% ipython --no-banner

In [1]: import numpy as np

In [2]: np.set_printoptions(precision=1, suppress=True, linewidth=140)

In [3]: E = np.load("arr.npy")

In [4]: E
Out[4]: 
array([[51.1, 36.9, 26.9, 35. , 30.1, 51. , 23. , 48. , 52.9],
       [30.1, 12.9,  6.2, 26.1, 12. , 47.7,  4.9, 45. , 29. ],
       [12.1, 33.8,  6. , 14. , 12. , 48.1, 19.7, 17.9, 44.1],
       [34.1, 57. , 32. , 20. , 32.1, 36. , 39.1, 13.2, 63. ],
       [52.1, 52.1, 34. , 34.1, 35.9, 52.1, 33.9, 40. , 66.1],
       [51.1, 61. , 29.9, 37.8, 36. , 74.8, 38. , 47.8, 79.9],
       [17.9,  2.9,  2.9, 15. ,  6.1, 23.9, -0.1, 27. , 12.1],
       [31.9, 43. , 19.9, 23.9, 24. , 50. , 27.1, 29.1, 55. ],
       [58.1, 77.1, 38. , 41.9, 44.1, 84.1, 48.9, 48.8, 97. ],
       [52.2, 76.1, 37. , 37.1, 42.1, 76. , 49.1, 39.9, 93. ],
       [24. , 36. ,  8.2, 24.1, 16. , 64. , 20. , 36.1, 51.9],
       [51.9, 60. , 35.1, 35. , 37.9, 60. , 38.9, 39.9, 75. ],
       [ 6.9, 48. , 12.1,  7.9, 16. , 40.9, 31. ,  0.9, 52.9]])

In [5]: Uu, sv, Vt = np.linalg.svd(E)

In [6]: np.argmax(sv[:-1] / (sv[1:] + 1e-6)) + 1
Out[6]: np.int64(3)

In [7]: out = Uu[:, :3] @ np.diag(sv[:3]) @ Vt[:3]

In [8]: round(float(np.linalg.norm(E - out, 2)), 1), round(float(sv[3]), 1)
Out[8]: (0.5, 0.5)

In [9]: out
Out[9]: 
array([[51.1, 36.9, 26.9, 35. , 30. , 51. , 22.9, 48. , 53. ],
       [30.1, 12.9,  6.1, 26.1, 12.1, 47.7,  4.9, 45. , 29. ],
       [12. , 33.9,  6. , 14. , 12. , 48.1, 19.9, 18. , 43.9],
       [34.2, 57. , 32. , 20. , 32.1, 36.1, 39. , 13.1, 63. ],
       [52.1, 52.1, 33.9, 34. , 36. , 52.1, 34. , 40. , 66.1],
       [51. , 61. , 30. , 37.9, 36. , 74.8, 38. , 47.8, 79.9],
       [18. ,  2.9,  3. , 15. ,  6. , 24. , -0.1, 27. , 12. ],
       [32. , 43. , 20. , 24. , 24. , 50.1, 27. , 29. , 55. ],
       [58. , 77.1, 38. , 42. , 44. , 84. , 49. , 48.9, 97. ],
       [52.2, 76.1, 37.1, 37. , 42.1, 76. , 49. , 40. , 93. ],
       [24.1, 35.9,  8.1, 24.1, 16. , 64. , 19.9, 36. , 52. ],
       [52. , 60. , 34.9, 34.9, 38. , 60. , 39. , 39.9, 75. ],
       [ 7. , 48. , 12.1,  7.9, 16. , 40.9, 31. ,  0.9, 52.9]])

In [10]: np.round(np.abs(E - out).max(), 1)
Out[10]: np.float64(0.2)

In [11]: rng = np.random.default_rng(91)

In [12]: out = E + rng.integers(-2, 3, (13, 3)) @ rng.integers(-2, 3, (3, 9))

In [13]: out
Out[13]: 
array([[ 50.1,  39.9,  25.9,  33. ,  33.1,  49. ,  26. ,  48. ,  50.9],
       [ 28.1,  18.9,   4.2,  30.1,  10. ,  51.7,  10.9,  37. ,  25. ],
       [ 10.1,  38.8,   5. ,  13. ,  12. ,  49.1,  24.7,  14.9,  42.1],
       [ 32.1,  63. ,  30. ,  24. ,  30.1,  40. ,  45.1,   5.2,  59. ],
       [ 50.1,  57.1,  33. ,  37.1,  31.9,  57.1,  38.9,  33. ,  64.1],
       [ 49.1,  65. ,  29.9,  33.8,  36. ,  74.8,  42. ,  47.8,  79.9],
       [ 19.9,  -1.1,   2.9,  15. ,  10.1,  19.9,  -4.1,  31. ,  12.1],
       [ 33.9,  39. ,  19.9,  29.9,  22. ,  52. ,  23.1,  27.1,  55. ],
       [ 57.1,  77.1,  40. ,  34.9,  43.1,  83.1,  48.9,  53.8, 101. ],
       [ 52.2,  76.1,  37. ,  37.1,  42.1,  76. ,  49.1,  39.9,  93. ],
       [ 22. ,  41. ,   7.2,  21.1,  18. ,  63. ,  25. ,  35.1,  49.9],
       [ 50.9,  64. ,  33.1,  32. ,  44.9,  55. ,  42.9,  40.9,  71. ],
       [  5.9,  48. ,  14.1,   6.9,   9. ,  45.9,  31. ,  -0.1,  56.9]])

In [14]: np.abs(out - E).sum(axis=1)
Out[14]: array([17., 38., 20., 38., 34., 14., 22., 22., 21.,  0., 22., 31., 21.])

In [15]: np.round(np.linalg.svd(out - E, compute_uv=False), 1) + 0
Out[15]: array([27.1, 19.3, 13.5,  0. ,  0. ,  0. ,  0. ,  0. ,  0. ])

In [16]: x = np.array([-1, 2, 4, -5, 5, 0, -5, 1, 4])

In [17]: np.linalg.norm(E @ x) <= np.linalg.norm(E, 2) * np.linalg.norm(x) + 1e-9
Out[17]: np.True_

In [18]: E @ np.ones(9)
Out[18]: array([354.9, 213.9, 207.7, 326.5, 400.3, 456.3, 107.7, 303.9, 538. , 502.5, 280.3, 433.7, 216.6])

In [19]: np.einsum("ij,j->i", E, x)
Out[19]: array([250.4,  86.5, 165.3, 338.1, 332. , 358.9,  30.9, 247.8, 451.4, 439.4, 184. , 368.4, 235.5])

In [20]: E @ (2 * x)
Out[20]: array([500.8, 173. , 330.6, 676.2, 664. , 717.8,  61.8, 495.6, 902.8, 878.8, 368. , 736.8, 471. ])

In [21]: x @ E
ValueError: matmul: Input operand 1 has a mismatch in its core dimension 0, with gufunc signature (n?,k),(k,m?)->(n?,m?) (size 13 is different from 9)


In [22]: E @ x
Out[22]: array([250.4,  86.5, 165.3, 338.1, 332. , 358.9,  30.9, 247.8, 451.4, 439.4, 184. , 368.4, 235.5])

In [23]: K = np.load("case19.npy")

In [24]: K.round(1) + 0
Out[24]: 
array([[-0.1, -0.2, -0.9, -0.4,  0. ],
       [-0.6, -0.7,  0.2,  0. ,  0.2],
       [-0.1, -0.2, -0.3,  0.7, -0.6],
       [-0.2,  0. ,  0.3, -0.5, -0.8],
       [ 0.7, -0.7,  0.1, -0.1, -0.1]])

In [25]: x = np.array([3, -4, 9, 6, -6])

In [26]: 5 - np.linalg.matrix_rank(K - np.eye(5), tol=1e-8)
Out[26]: np.int64(1)

In [27]: [p for p in range(1, 25) if np.allclose(np.linalg.matrix_power(K, p), np.eye(5))]
Out[27]: []

In [28]: np.round(np.linalg.inv(K), 1) + 0
Out[28]: 
array([[-0.1, -0.6, -0.1, -0.2,  0.7],
       [-0.2, -0.7, -0.2,  0. , -0.7],
       [-0.9,  0.2, -0.3,  0.3,  0.1],
       [-0.4,  0. ,  0.7, -0.5, -0.1],
       [ 0. ,  0.2, -0.6, -0.8, -0.1]])

In [29]: f = np.array([5, 5, 4, 2, 1])

In [30]: out = K + np.outer(f, np.eye(5)[4])

In [31]: out.round(1) + 0
Out[31]: 
array([[-0.1, -0.2, -0.9, -0.4,  5. ],
       [-0.6, -0.7,  0.2,  0. ,  5.2],
       [-0.1, -0.2, -0.3,  0.7,  3.4],
       [-0.2,  0. ,  0.3, -0.5,  1.2],
       [ 0.7, -0.7,  0.1, -0.1,  0.9]])

In [32]: np.round(np.linalg.det(out) / np.linalg.det(K), 1), round(float(1 + np.linalg.solve(K, f)[4]), 1)
Out[32]: (np.float64(-1.7), -1.7)

In [33]: lab = rng.permutation(5)

In [34]: out = K[:, lab] * rng.choice([-1, 1], 5)

In [35]: out.round(1) + 0
Out[35]: 
array([[-0.1,  0.4, -0.2, -0.9,  0. ],
       [-0.6,  0. , -0.7,  0.2,  0.2],
       [-0.1, -0.7, -0.2, -0.3, -0.6],
       [-0.2,  0.5,  0. ,  0.3, -0.8],
       [ 0.7,  0.1, -0.7,  0.1, -0.1]])

In [36]: Uu, _, Vt = np.linalg.svd(K.T @ out)

In [37]: np.round(Uu @ Vt, 1) + 0
Out[37]: 
array([[ 1.,  0.,  0.,  0.,  0.],
       [ 0.,  0.,  1.,  0.,  0.],
       [ 0.,  0.,  0.,  1.,  0.],
       [ 0., -1.,  0.,  0.,  0.],
       [ 0.,  0.,  0.,  0.,  1.]])

In [38]: lab
Out[38]: array([0, 3, 1, 2, 4])

In [39]: np.round(np.linalg.lstsq(K, out)[0], 1) + 0
Out[39]: 
array([[ 1.,  0.,  0.,  0.,  0.],
       [ 0.,  0.,  1.,  0.,  0.],
       [ 0.,  0.,  0.,  1.,  0.],
       [ 0., -1.,  0.,  0.,  0.],
       [ 0.,  0.,  0.,  0.,  1.]])

In [40]: feats = np.loadtxt("run16.csv", delimiter=",")

In [41]: feats
Out[41]: 
array([[ 0.7,  0.3, -1.4, -0.9, -1.3,  0.1, -0.3,  0.6,  0. ,  1.1],
       [ 0.1, -0.9, -0.2, -0.1, -0.8, -0.9,  0.8, -0.7,  0.6, -0.2],
       [-0.1,  2.1,  0.4, -2.6, -1. ,  0.9,  1.8, -0.6,  0.9,  1.4],
       [-1. , -0.3, -0.5, -2.1,  1.7, -0.3,  0.9, -0.4, -2.1, -0.5],
       [ 1.2,  0.7,  0.2,  0.6, -0.7, -0.5, -0.1,  0. ,  0.6,  0.6],
       [-0.3, -0.2,  0.2,  0.5,  1.2,  0.1, -1.3,  1.2,  0.7, -0.3],
       [ 0.1,  0.7, -0.3,  0.3, -0.8, -0.5, -0.1,  0.4,  0.2, -0.2],
       [-0.7, -0.5,  0.3,  0.7, -0.3, -0.8,  0.3, -2. , -2.4,  0.4],
       [-0.6,  0.2, -1.5,  1.6, -0.8, -1.4,  0.2,  1.7,  1.9,  0.4],
       [ 1.4, -0.3, -0.3,  1.3,  0.6,  0.3,  0.4, -1.4,  0.4,  1.6]])

In [42]: lab = rng.permutation(10)

In [43]: out = feats[:, lab] * rng.choice([-1, 1], 10)

In [44]: out
Out[44]: 
array([[ 0.7,  0.1, -1.3,  1.1,  0.3, -1.4, -0.6,  0. , -0.9,  0.3],
       [ 0.1, -0.9, -0.8, -0.2, -0.9, -0.2,  0.7,  0.6, -0.1, -0.8],
       [-0.1,  0.9, -1. ,  1.4,  2.1,  0.4,  0.6,  0.9, -2.6, -1.8],
       [-1. , -0.3,  1.7, -0.5, -0.3, -0.5,  0.4, -2.1, -2.1, -0.9],
       [ 1.2, -0.5, -0.7,  0.6,  0.7,  0.2, -0. ,  0.6,  0.6,  0.1],
       [-0.3,  0.1,  1.2, -0.3, -0.2,  0.2, -1.2,  0.7,  0.5,  1.3],
       [ 0.1, -0.5, -0.8, -0.2,  0.7, -0.3, -0.4,  0.2,  0.3,  0.1],
       [-0.7, -0.8, -0.3,  0.4, -0.5,  0.3,  2. , -2.4,  0.7, -0.3],
       [-0.6, -1.4, -0.8,  0.4,  0.2, -1.5, -1.7,  1.9,  1.6, -0.2],
       [ 1.4,  0.3,  0.6,  1.6, -0.3, -0.3,  1.4,  0.4,  1.3, -0.4]])

In [45]: Uu, _, Vt = np.linalg.svd(feats.T @ out)

In [46]: np.round(np.linalg.lstsq(feats, out)[0], 1) + 0
Out[46]: 
array([[ 1.,  0.,  0.,  0.,  0.,  0.,  0.,  0.,  0.,  0.],
       [ 0.,  0.,  0.,  0.,  1.,  0.,  0.,  0.,  0.,  0.],
       [ 0.,  0.,  0.,  0.,  0.,  1.,  0.,  0.,  0.,  0.],
       [ 0.,  0.,  0.,  0.,  0.,  0.,  0.,  0.,  1.,  0.],
       [ 0.,  0.,  1.,  0.,  0.,  0.,  0.,  0.,  0.,  0.],
       [ 0.,  1.,  0.,  0.,  0.,  0.,  0.,  0.,  0.,  0.],
       [ 0.,  0.,  0.,  0.,  0.,  0.,  0.,  0.,  0., -1.],
       [ 0.,  0.,  0.,  0.,  0.,  0., -1.,  0.,  0.,  0.],
       [ 0.,  0.,  0.,  0.,  0.,  0.,  0.,  1.,  0.,  0.],
       [ 0.,  0.,  0.,  1.,  0.,  0.,  0.,  0.,  0.,  0.]])

In [47]: lab
Out[47]: array([0, 5, 4, 9, 1, 2, 7, 8, 3, 6])

In [48]: t3 = np.stack([out, 2 * out, out[::-1]])

In [49]: np.linalg.matrix_rank(t3)
Out[49]: array([10, 10, 10])

In [50]: np.linalg.matrix_rank(t3.reshape(3, -1))
Out[50]: np.int64(2)

In [51]: x = np.array([-1, 1, -1, -2, 0, 1, -1, 0, 2, 0])

In [52]: target = feats @ x

In [53]: target.round(1) + 0
Out[53]: array([ 3.2, -1.1,  7.9,  0. , -1.1,  1.7,  0.3, -7.4,  1.3, -3.3])

In [54]: np.round(np.linalg.solve(feats, target + feats[:, 6]), 1) + 0
Out[54]: array([-1.,  1., -1., -2.,  0.,  1.,  0.,  0.,  2.,  0.])

In [55]: np.round(np.linalg.solve(feats, feats[:, 4]), 1) + 0
Out[55]: array([0., 0., 0., 0., 1., 0., 0., 0., 0., 0.])

In [56]: out = np.inv(feats)
AttributeError: module 'numpy' has no attribute 'inv'


In [57]: out = np.linalg.invert(feats)
AttributeError: module 'numpy.linalg' has no attribute 'invert'


In [58]: out = np.linalg.inv(feats)

In [59]: np.round(np.linalg.inv(out), 1) + 0
Out[59]: 
array([[ 0.7,  0.3, -1.4, -0.9, -1.3,  0.1, -0.3,  0.6,  0. ,  1.1],
       [ 0.1, -0.9, -0.2, -0.1, -0.8, -0.9,  0.8, -0.7,  0.6, -0.2],
       [-0.1,  2.1,  0.4, -2.6, -1. ,  0.9,  1.8, -0.6,  0.9,  1.4],
       [-1. , -0.3, -0.5, -2.1,  1.7, -0.3,  0.9, -0.4, -2.1, -0.5],
       [ 1.2,  0.7,  0.2,  0.6, -0.7, -0.5, -0.1,  0. ,  0.6,  0.6],
       [-0.3, -0.2,  0.2,  0.5,  1.2,  0.1, -1.3,  1.2,  0.7, -0.3],
       [ 0.1,  0.7, -0.3,  0.3, -0.8, -0.5, -0.1,  0.4,  0.2, -0.2],
       [-0.7, -0.5,  0.3,  0.7, -0.3, -0.8,  0.3, -2. , -2.4,  0.4],
       [-0.6,  0.2, -1.5,  1.6, -0.8, -1.4,  0.2,  1.7,  1.9,  0.4],
       [ 1.4, -0.3, -0.3,  1.3,  0.6,  0.3,  0.4, -1.4,  0.4,  1.6]])

In [60]: A = np.loadtxt("layer14.csv", delimiter=",")

In [61]: A
Out[61]: 
array([[ 2.,  1.,  3.,  3.,  1., -1.],
       [ 8.,  4., 12., 12.,  4., -4.],
       [ 0.,  0.,  0.,  0.,  0.,  0.],
       [-2., -1., -3., -3., -1.,  1.],
       [ 6.,  3.,  9.,  9.,  3., -3.],
       [ 0.,  0.,  0.,  0.,  0.,  0.],
       [-4., -2., -6., -6., -2.,  2.],
       [-2., -1., -3., -3., -1.,  1.],
       [-2., -1., -3., -3., -1.,  1.],
       [ 2.,  1.,  3.,  3.,  1., -1.],
       [ 8.,  4., 12., 12.,  4., -4.],
       [ 8.,  4., 12., 12.,  4., -4.],
       [ 0.,  0.,  0.,  0.,  0.,  0.]])

In [62]: np.linalg.cond(A) > 100
Out[62]: np.True_

In [63]: np.linalg.matrix_rank(A, rtol=0.1)
Out[63]: np.int64(1)
